% python3 -q
>>> import numpy as np
>>> np.set_printoptions(precision=3, suppress=True, linewidth=140, floatmode="fixed")
>>> F = np.load("a.npy")
>>> print(F)
[[-37.706  -7.889 -29.795  -9.939]
 [-33.507  -6.324 -26.860  -9.066]
 [-30.300  -5.156 -24.613  -8.397]
 [-17.724  -0.896 -15.715  -5.728]
 [-15.744  -0.296 -14.291  -5.295]
 [-15.030  -0.087 -13.775  -5.138]
 [ -6.241   1.967  -7.192  -3.064]
 [ -5.778   2.029  -6.822  -2.940]
 [ -4.696   2.137  -5.936  -2.639]
 [ -1.996   2.013  -3.471  -1.730]
 [ -1.523   1.869  -2.952  -1.516]
 [ -1.367   1.805  -2.768  -1.438]
 [ -0.561   1.223  -1.609  -0.897]
 [ -0.463   1.100  -1.422  -0.802]
 [ -0.280   0.799  -1.004  -0.579]
 [ -0.210   0.651  -0.811  -0.472]
 [ -0.068   0.250  -0.310  -0.184]
 [ -0.061   0.227  -0.282  -0.168]
 [ -0.042   0.160  -0.199  -0.119]
 [  0.114  -0.484   0.630   0.382]
 [  0.197  -0.803   1.093   0.666]
 [  0.598  -1.602   2.682   1.618]
 [  5.570  -1.648  11.182   6.074]
 [  6.839  -1.295  12.837   6.870]
 [  7.413  -1.121  13.563   7.214]
 [ 11.199   0.171  18.103   9.321]
 [ 11.238   0.185  18.148   9.341]
 [ 16.735   2.319  24.275  12.088]
 [ 18.326   2.970  25.984  12.839]]
>>> Xc = F - F.mean(axis=0)
>>> vecs = np.linalg.svd(Xc)[2][:3]
>>> M2 = Xc - Xc @ vecs.T @ vecs
>>> print(np.round(np.linalg.norm(M2) / np.linalg.norm(Xc), 3))
0.0
>>> print(np.round(M2.std(axis=0), 3) + 0)
[0.000 0.000 0.000 0.000]
>>> lab = F[:, 2] > np.median(F[:, 2])
>>> f = F[lab].mean(axis=0) - F[~lab].mean(axis=0)
>>> print(np.round((((F - F.mean(axis=0)) @ f > 0) == lab).mean(), 3))
0.897
>>> print(np.allclose(F[:-1].T @ np.linalg.lstsq(F[:-1].T, F[-1])[0], F[-1]))
True
>>> print(np.unique(F.round(6), axis=0).shape)
(29, 4)
>>> print(F @ np.linalg.pinv(F) @ F)
[[-37.706  -7.889 -29.795  -9.939]
 [-33.507  -6.324 -26.860  -9.066]
 [-30.300  -5.156 -24.613  -8.397]
 [-17.724  -0.896 -15.715  -5.728]
 [-15.744  -0.296 -14.291  -5.295]
 [-15.030  -0.087 -13.775  -5.138]
 [ -6.241   1.967  -7.192  -3.064]
 [ -5.778   2.029  -6.822  -2.940]
 [ -4.696   2.137  -5.936  -2.639]
 [ -1.996   2.013  -3.471  -1.730]
 [ -1.523   1.869  -2.952  -1.516]
 [ -1.367   1.805  -2.768  -1.438]
 [ -0.561   1.223  -1.609  -0.897]
 [ -0.463   1.100  -1.422  -0.802]
 [ -0.280   0.799  -1.004  -0.579]
 [ -0.210   0.651  -0.811  -0.472]
 [ -0.068   0.250  -0.310  -0.184]
 [ -0.061   0.227  -0.282  -0.168]
 [ -0.042   0.160  -0.199  -0.119]
 [  0.114  -0.484   0.630   0.382]
 [  0.197  -0.803   1.093   0.666]
 [  0.598  -1.602   2.682   1.618]
 [  5.570  -1.648  11.182   6.074]
 [  6.839  -1.295  12.837   6.870]
 [  7.413  -1.121  13.563   7.214]
 [ 11.199   0.171  18.103   9.321]
 [ 11.238   0.185  18.148   9.341]
 [ 16.735   2.319  24.275  12.088]
 [ 18.326   2.970  25.984  12.839]]
>>> sv = 10 * 0.9 ** np.arange(4)
>>> rng = np.random.default_rng(60058)
>>> J = rng.normal(size=(31, 4)) * rng.permutation(sv)
>>> print(J)
[[ -9.704  -6.801   1.450  16.970]
 [ -8.236  -1.682   6.955   7.210]
 [-15.571  -2.102   3.840  -5.709]
 [ -3.901  -0.686  11.285   1.685]
 [  0.333 -23.921   8.312  -3.411]
 [  0.879   6.838  15.167   1.413]
 [ -5.108  -4.979  10.477   2.429]
 [  0.087   1.663  -4.733  -5.683]
 [ -0.534   2.318  -1.702 -10.501]
 [ -6.837   7.560  -7.566  10.212]
 [ -0.928 -17.478   8.076  -6.895]
 [  3.040  -6.811  -9.356   1.585]
 [  4.392 -10.774   5.303  -4.143]
 [  8.278  -5.210   3.401  -1.931]
 [  0.786   3.846   6.016  -9.681]
 [ -7.088  -0.172  15.539  -8.335]
 [ -3.362  -7.765  -2.209   2.463]
 [ 10.436  -3.174  -2.605   8.935]
 [ -3.791   6.554   2.509   2.032]
 [ -4.996  10.532  -5.358   7.755]
 [  1.220 -10.997   3.885  -2.653]
 [  7.610   8.194   6.072  -1.313]
 [ -4.575   1.112  -1.771   4.068]
 [ -7.042   1.857 -11.966  14.788]
 [ -1.126  -8.139  11.822   1.023]
 [  4.612   8.144 -19.140   9.789]
 [ -5.279   1.493  -1.976  -0.612]
 [-12.499  18.621  -8.525  -7.123]
 [  1.987  -0.133   6.846 -17.771]
 [ -7.482  12.923 -19.649   5.582]
 [ -7.571  -4.476  -3.662  -6.208]]
>>> G = np.cov(J, rowvar=False)
>>> print(np.argwhere(np.triu(np.abs(np.corrcoef(J.T)) > 0.8, 1)))
[]
>>> print(G)
[[ 36.290 -12.344   5.213  -5.589]
 [-12.344  78.019 -34.968   9.237]
 [  5.213 -34.968  80.168 -27.455]
 [ -5.589   9.237 -27.455  60.082]]
>>> print(np.argsort(-J.std(axis=0).round(6), kind="stable"))
[2 1 3 0]
>>> print(np.corrcoef(J.T))
[[ 1.000 -0.232  0.097 -0.120]
 [-0.232  1.000 -0.442  0.135]
 [ 0.097 -0.442  1.000 -0.396]
 [-0.120  0.135 -0.396  1.000]]
>>> M2 = np.array([[-2, -3], [-3, -1], [-4, -3], [2, 0]])
>>> print(np.einsum("ij->j", J))
[-71.971 -23.644  26.740   5.970]
>>> print(np.linalg.matrix_rank(J @ M2))
2
>>> print(np.vstack([J, M2.T]).shape)
(33, 4)
>>> Xc = J - J.mean(axis=0)
>>> vecs = np.linalg.svd(Xc)[2][:1]
>>> M2 = Xc - Xc @ vecs.T @ vecs
>>> print(np.diag(vecs.T @ vecs))
[0.021 0.361 0.474 0.143]
>>> M2 = np.array([[0, 1, -2, -3, -2, -1],
...     [2, 0, 1, -3, -3, -3],
...     [-3, 1, -3, 1, 1, -3],
...     [-3, -1, 2, 0, 0, 2]])
>>> M = M2.T @ M2
>>> print(M)
[[22  0  5 -9 -9 -3]
 [ 0  3 -7 -2 -1 -6]
 [ 5 -7 18  0 -2 12]
 [-9 -2  0 19 16  9]
 [-9 -1 -2 16 14  8]
 [-3 -6 12  9  8 23]]
>>> ev, vecs = np.linalg.eigh(M)
>>> vec = np.array([0, 1, 1, -3, -1, 3])
>>> print(vec @ M @ vec)
339
>>> print(np.round(vecs * np.maximum(ev, 0) @ vecs.T, 3) + 0)
[[22.000  0.000  5.000 -9.000 -9.000 -3.000]
 [ 0.000  3.000 -7.000 -2.000 -1.000 -6.000]
 [ 5.000 -7.000 18.000  0.000 -2.000 12.000]
 [-9.000 -2.000  0.000 19.000 16.000  9.000]
 [-9.000 -1.000 -2.000 16.000 14.000  8.000]
 [-3.000 -6.000 12.000  9.000  8.000 23.000]]
>>> print(np.round(vecs * np.abs(ev) @ vecs.T, 3) + 0)
[[22.000  0.000  5.000 -9.000 -9.000 -3.000]
 [ 0.000  3.000 -7.000 -2.000 -1.000 -6.000]
 [ 5.000 -7.000 18.000  0.000 -2.000 12.000]
 [-9.000 -2.000  0.000 19.000 16.000  9.000]
 [-9.000 -1.000 -2.000 16.000 14.000  8.000]
 [-3.000 -6.000 12.000  9.000  8.000 23.000]]
>>> print(np.allclose(M[:-1].T @ np.linalg.lstsq(M[:-1].T, M[-1])[0], M[-1]))
True
>>> print(np.linalg.lstsq(M[:-1].T, M[-1])[2])
4
>>> print(np.abs(np.diag(np.linalg.qr(M)[1])) > 1e-9)
[ True  True  True  True False False]
>>> print(np.unique(M.round(6), axis=0).shape)
(6, 6)
>>> M2 = M[0, 0] * M[1:] - np.outer(M[1:, 0], M[0])
>>> print(M2)
[[   0   66 -154  -44  -22 -132]
 [   0 -154  371   45    1  279]
 [   0  -44   45  337  271  171]
 [   0  -22    1  271  227  149]
 [   0 -132  279  171  149  497]]
>>> print(np.linalg.matrix_rank(M2), np.linalg.matrix_rank(M))
3 4
>>> print(np.flatnonzero(~M2.round(6).any(axis=1)))
[]
>>> print(M[:, 0] / M[0, 0])
[ 1.000  0.000  0.227 -0.409 -0.409 -0.136]
>>> rank = np.linalg.matrix_rank(M2)
>>> print(rank)
3
>>> N = np.linalg.svd(M2)[2][rank:].T
>>> print(N.shape)
(6, 3)
>>> print([int(np.linalg.matrix_rank(M2[:, :j + 1])) for j in range(6)])
[0, 1, 2, 3, 3, 3]
>>> print(np.linalg.matrix_rank(M2.T @ M2), np.linalg.matrix_rank(M2 @ M2.T))
3 3
>>> arr = np.load("arr.npy")
>>> print(arr)
[[ 1 -1  1 -1 -1  1 -1  1]
 [ 1 -1 -1  1 -1  1  1 -1]
 [ 1  1  1  1  1  1  1  1]
 [ 1 -1  1 -1  1 -1  1 -1]]
>>> W = np.array([[1, 4, 1],
...     [3, 4, 5],
...     [3, 3, 3],
...     [5, 5, 2],
...     [5, 2, 0],
...     [0, 5, 0],
...     [4, 5, 4],
...     [0, 2, 0]])
>>> b = np.array([3, 1, 2])
>>> hid = np.maximum(arr @ W + b, 0)
>>> print((hid > 0).astype(int))
[[0 0 0]
 [1 1 1]
 [1 1 1]
 [1 0 1]]
>>> cent = np.array([[0, 2], [-2, 0], [2, -1]])
>>> print(hid @ cent)
[[  0   0]
 [-16   3]
 [-28  31]
 [  6  13]]
>>> print((hid @ cent).round(6).argmax(axis=1))
[0 1 1 1]
>>> print(W @ cent)
[[ -6   1]
 [  2   1]
 [  0   3]
 [ -6   8]
 [ -4  10]
 [-10   0]
 [ -2   4]
 [ -4   0]]
>>> left, sv, VT = np.linalg.svd(arr, full_matrices=False)
>>> print((sv > 1e-8).sum())
4
>>> print(np.round(np.sqrt((sv ** 2).sum()), 3), round(np.linalg.norm(arr), 3))
5.657 5.657
>>> T = np.stack([arr, -1 * arr, arr[::-1]])
>>> print(np.linalg.norm(T, axis=(1, 2)))
[5.657 5.657 5.657]
>>> print((T @ arr.T).shape)
(3, 4, 4)
>>> print(np.linalg.matrix_rank(T.reshape(3, -1)))
2
>>> print(np.linalg.matrix_rank(T))
[4 4 4]
>>> M2 = np.array([[0, -1, 0],
...     [3, 0, -2],
...     [0, -2, 1],
...     [2, -2, -1],
...     [3, 2, 2],
...     [-2, -1, 3],
...     [2, 1, -1],
...     [1, -2, 1]])
>>> print(M2.T @ arr.T)
[[-11  -5   9   1]
 [ -7  -1  -5   5]
 [  7  -1   3   1]]
>>> print(np.einsum("ik,kj->ji", arr, M2))
[[-11  -5   9   1]
 [ -7  -1  -5   5]
 [  7  -1   3   1]]
>>> M2 @ arr
Traceback (most recent call last):
  File "<python-input-76>", line 1, in <module>
    M2 @ arr
    ~~~^~~~~
ValueError: matmul: Input operand 1 has a mismatch in its core dimension 0, with gufunc signature (n?,k),(k,m?)->(n?,m?) (size 4 is different from 3)
>>> feats = np.load("block14.npy")
>>> print(feats)
[[  4.000   8.000  -5.000   1.000]
 [  5.000   7.000  -5.000   1.000]
 [ 12.000  18.000 -13.000   3.000]
 [  0.000   0.000   0.000  -2.000]]
>>> M2 = np.linalg.inv(feats)
>>> print(np.round(feats @ M2, 3) + 0)
[[1.000 0.000 0.000 0.000]
 [0.000 1.000 0.000 0.000]
 [0.000 0.000 1.000 0.000]
 [0.000 0.000 0.000 1.000]]
>>> print(np.round(np.linalg.slogdet(feats)[0], 3))
-1.0
>>> print(np.linalg.det(feats) * M2)
[[  2.000 -28.000  10.000   2.000]
 [-10.000 -16.000  10.000   2.000]
 [-12.000 -48.000  24.000   6.000]
 [  0.000   0.000   0.000   6.000]]
>>> print(np.linalg.inv(M2))
[[  4.000   8.000  -5.000   1.000]
 [  5.000   7.000  -5.000   1.000]
 [ 12.000  18.000 -13.000   3.000]
 [ -0.000  -0.000  -0.000  -2.000]]
>>> print((np.abs(M2) > 1e-9).astype(int))
[[1 1 1 1]
 [1 1 1 1]
 [1 1 1 1]
 [0 0 0 1]]
>>> print(np.allclose(M2, feats.T))
False
>>> print(round(float(np.linalg.cond(feats)), 3))
159.336
>>> G = feats.T @ feats
>>> print(G)
[[ 185.000  283.000 -201.000   45.000]
 [ 283.000  437.000 -309.000   69.000]
 [-201.000 -309.000  219.000  -49.000]
 [  45.000   69.000  -49.000   15.000]]
>>> print(np.trace(G), (feats ** 2).sum())
856.0 856.0
>>> print(np.linalg.svd(feats, compute_uv=False) ** 2)
[850.693   4.016   1.258   0.034]
>>> print(np.linalg.matrix_rank(G))
4
>>> print(G[1] @ G[0])
241240.0
>>> print(round(float(np.linalg.norm(G[1] - G[0])), 3))
213.448
>>> print(round(np.linalg.norm(G, 1), 3), round(float(np.linalg.norm(G, np.inf)), 3))
1098.0 1098.0
>>> q, r_ = np.linalg.qr(feats)
>>> print(round(float(abs(r_[0, 0])), 3), round(np.linalg.norm(feats[:, 0]), 3))
13.601 13.601
>>> print(q @ r_)
[[  4.000   8.000  -5.000   1.000]
 [  5.000   7.000  -5.000   1.000]
 [ 12.000  18.000 -13.000   3.000]
 [  0.000   0.000   0.000  -2.000]]
>>> print(q)
[[-0.294  0.931 -0.218  0.000]
 [-0.368 -0.321 -0.873  0.000]
 [-0.882 -0.176  0.436  0.000]
 [-0.000  0.000 -0.000  1.000]]
>>> print(round(np.trace(q @ q.T), 3))
4.0
>>> print(np.abs(np.diag(r_)))
[13.601  2.022  0.218  2.000]
>>> m1 = np.load("sample3.npy")
>>> print(m1)
[[ 1  3  1  3]
 [-3 -1 -3 -1]
 [ 1  3  1  3]
 [-3 -1 -3 -1]]
>>> print(np.linalg.matrix_rank(m1, rtol=0.1))
2
>>> print(np.linalg.cond(m1) > 100)
True
>>> assert m1 == m1.T
Traceback (most recent call last):
  File "<python-input-105>", line 1, in <module>
    assert m1 == m1.T
           ^^^^^^^^^^
ValueError: The truth value of an array with more than one element is ambiguous. Use a.any() or a.all()
>>> print(np.linalg.matrix_power(m1, 2))
[[-16   0 -16   0]
 [  0 -16   0 -16]
 [-16   0 -16   0]
 [  0 -16   0 -16]]
>>> np.linalg.determinant(m1)
Traceback (most recent call last):
  File "<python-input-107>", line 1, in <module>
    np.linalg.determinant(m1)
    ^^^^^^^^^^^^^^^^^^^^^
AttributeError: module 'numpy.linalg' has no attribute 'determinant'
>>> print(np.round(np.sort(np.abs(np.linalg.eigvals(m1))), 3) + 0)
[0.000 0.000 5.657 5.657]
>>> print(m1 @ m1)
[[-16   0 -16   0]
 [  0 -16   0 -16]
 [-16   0 -16   0]
 [  0 -16   0 -16]]
>>> print((m1 - m1.T) / 2)
[[ 0.000  3.000  0.000  3.000]
 [-3.000  0.000 -3.000  0.000]
 [ 0.000  3.000  0.000  3.000]
 [-3.000  0.000 -3.000  0.000]]
>>> data = np.loadtxt("data.csv", delimiter=",")
>>> print(data)
[[0.000 0.000 0.000 0.000 1.000]
 [0.000 0.000 1.000 1.000 0.000]
 [0.000 1.000 0.000 0.000 0.000]
 [0.000 1.000 0.000 0.000 1.000]
 [1.000 0.000 0.000 1.000 0.000]]
>>> print(np.allclose(data, data.T))
True
>>> print(np.trace(data))
0.0
>>> print(np.linalg.matrix_power(data, 3))
[[0.000 1.000 0.000 0.000 2.000]
 [1.000 0.000 2.000 3.000 0.000]
 [0.000 2.000 0.000 0.000 1.000]
 [0.000 3.000 0.000 0.000 3.000]
 [2.000 0.000 1.000 3.000 0.000]]
>>> print(np.round(np.linalg.det(data), 3))
0.0
>>> M2 = m1 / np.sqrt((m1 ** 2).mean(axis=1, keepdims=True))
>>> print(np.linalg.norm(M2, axis=1))
[2.000 2.000 2.000 2.000]
>>> print(M2[1])
[-1.342 -0.447 -1.342 -0.447]
>>> print(np.linalg.matrix_rank(m1 - m1.mean(axis=1, keepdims=True)))
1
>>> print(m1 - m1.mean(axis=1, keepdims=True))
[[-1.000  1.000 -1.000  1.000]
 [-1.000  1.000 -1.000  1.000]
 [-1.000  1.000 -1.000  1.000]
 [-1.000  1.000 -1.000  1.000]]
